% python3 -q
>>> import numpy as np
>>> import numpy.linalg as la
>>> np.set_printoptions(precision=2, suppress=True, linewidth=120, floatmode="fixed")
>>> A = np.load("dump.npy")
>>> A
array([[ 5.00, -7.00, -6.00,  0.00,  0.00],
       [-1.00,  0.00,  8.00,  0.00,  0.00],
       [-8.00,  5.00,  7.00,  0.00,  0.00],
       [ 0.00,  0.00,  0.00,  2.00,  3.00],
       [ 0.00,  0.00,  0.00,  1.00, -3.00]])
>>> vec = np.array([-2, 6, 0, -2, -5])
>>> a = np.maximum(A @ vec, 0)
>>> np.flatnonzero(a > 1e-9)
array([1, 2, 4])
>>> A.T @ a
array([-370.00,  230.00,  338.00,   13.00,  -39.00])
>>> A * (a > 1e-9)[:, None]
array([[ 0.00, -0.00, -0.00,  0.00,  0.00],
       [-1.00,  0.00,  8.00,  0.00,  0.00],
       [-8.00,  5.00,  7.00,  0.00,  0.00],
       [ 0.00,  0.00,  0.00,  0.00,  0.00],
       [ 0.00,  0.00,  0.00,  1.00, -3.00]])
>>> a
array([ 0.00,  2.00, 46.00,  0.00, 13.00])
>>> E = np.load("a.npy")
>>> E
array([[-3,  2, -3,  2],
       [-3, -2, -3, -2],
       [-3,  2, -3,  2],
       [-3, -2, -3, -2]])
>>> rank = la.matrix_rank(E)
>>> rank
np.int64(2)
>>> ns = la.svd(E)[2][rank:].T
>>> ns.shape
(4, 2)
>>> la.matrix_rank(E.T @ E), la.matrix_rank(E @ E.T)
(np.int64(2), np.int64(2))
>>> [int(la.matrix_rank(np.delete(E, i, axis=0))) for i in range(4)]
[2, 2, 2, 2]
>>> [int(la.matrix_rank(E[:i])) for i in range(1, len(E) + 1)]
[1, 2, 2, 2]
>>> np.round(ns @ ns.T, 2) + 0
array([[ 0.50,  0.00, -0.50,  0.00],
       [ 0.00,  0.50,  0.00, -0.50],
       [-0.50,  0.00,  0.50,  0.00],
       [ 0.00, -0.50,  0.00,  0.50]])
>>> vec = np.array([1, 0, 2, 2])
>>> a = np.maximum(E @ vec, 0)
>>> np.flatnonzero(a > 1e-9)
array([], dtype=int64)
>>> E.T @ a
array([0, 0, 0, 0])
>>> q, _ = la.qr(np.array([[-0.6, 0.3, -0.8, 0.1, -1.1],
...     [1.8, 0.0, 0.6, -1.7, -1.5],
...     [1.6, -0.3, 1.3, -0.8, 0.0],
...     [2.8, -0.6, -2.7, -0.6, 0.5],
...     [-0.5, -0.9, -0.7, 1.0, -2.2]]))
>>> vecs, _ = la.qr(np.array([[-0.4, 0.3, 0.1, 0.5, -0.4, 0.5, -1.7],
...     [-0.7, -0.4, -2.1, 1.6, 0.2, 0.6, 0.0],
...     [1.0, -0.8, -0.1, -1.0, 1.3, 0.7, -0.7],
...     [0.4, 1.1, -1.0, 0.0, -1.6, -1.6, 0.1],
...     [-1.5, 0.2, -1.1, 1.4, -1.9, 0.6, 0.2],
...     [-1.3, -0.5, -0.6, 0.4, -1.8, -1.3, -2.3],
...     [-0.2, -0.7, 0.1, -0.9, -0.9, -0.2, 1.5]]))
>>> sig = 10 * 0.7 ** np.arange(5)
>>> data = q[:, :5] * sig @ vecs[:5]
>>> data
array([[ 0.48,  0.02, -0.52, -1.73,  0.78,  1.21,  2.85],
       [-0.24,  3.61,  1.15, -1.12,  3.10, -0.78, -2.96],
       [-3.16,  1.64,  1.76,  1.91,  1.52,  0.47, -2.97],
       [-0.49, -0.82, -0.68,  1.77,  6.89, -0.43, -3.80],
       [-1.76, -0.69, -5.70,  1.58, -2.15, -0.11, -1.33]])
>>> W = np.array([[2, 1, -2, -3, -3, 3],
...     [0, -3, 3, 0, 0, -3],
...     [-2, -2, -2, -1, 0, 0],
...     [2, -2, 3, 1, 1, -1],
...     [-3, 2, -1, 0, 0, 2],
...     [3, 3, 3, 1, -2, -3],
...     [2, -1, 2, -2, -2, -1]])
>>> beta = np.array([-3, 1, 1, -3, 2, 2])
>>> hid = np.maximum(data @ W + beta, 0)
>>> la.matrix_rank(hid)
np.int64(5)
>>> (hid > 0).astype(int)
array([[1, 1, 1, 0, 0, 1],
       [0, 0, 0, 1, 1, 1],
       [0, 0, 1, 1, 1, 0],
       [0, 1, 0, 1, 1, 1],
       [1, 1, 1, 1, 1, 0]])
>>> Z = np.array([[3, 9], [8, 3], [8, 6], [4, 2], [8, 8], [8, 9]])
>>> W @ Z
array([[-14,   6],
       [-24, -18],
       [-42, -38],
       [ 18,  31],
       [ 15,  -9],
       [ 21,  13],
       [-18,  -2]])
>>> A2 = data / la.norm(data, axis=1, keepdims=True)
>>> G = A2 @ A2.T
>>> round(float(np.degrees(np.arccos(np.clip(G[3, 2], -1, 1)))), 2)
58.08
>>> G[3]
array([-0.29,  0.57,  0.53,  1.00, -0.03])
>>> (np.abs(G) > 0.9).astype(int)
array([[1, 0, 0, 0, 0],
       [0, 1, 0, 0, 0],
       [0, 0, 1, 0, 0],
       [0, 0, 0, 1, 0],
       [0, 0, 0, 0, 1]])
>>> np.argwhere(np.triu(np.abs(G) > 0.95, 1))
array([], shape=(0, 2), dtype=int64)
>>> X = np.arange(21).reshape(7, 3) + -3
>>> X
array([[-3, -2, -1],
       [ 0,  1,  2],
       [ 3,  4,  5],
       [ 6,  7,  8],
       [ 9, 10, 11],
       [12, 13, 14],
       [15, 16, 17]])
>>> left, sig, VT = la.svd(X)
>>> vecs = VT[:(sig > 1e-8).sum()]
>>> rng = np.random.default_rng(44692)
>>> vec = X[4] + -3 * X[2] + rng.integers(2) * np.eye(3)[1]
>>> vec
array([ 0.00, -1.00, -4.00])
>>> vecs.T @ vecs
array([[ 0.83,  0.33, -0.17],
       [ 0.33,  0.33,  0.33],
       [-0.17,  0.33,  0.83]])
>>> np.diag(vecs.T @ vecs)
array([0.83, 0.33, 0.83])
>>> round(la.norm(vec - vecs.T @ vecs @ vec), 2)
np.float64(0.82)
>>> la.matrix_rank(np.vstack([X, vec]))
np.int64(3)
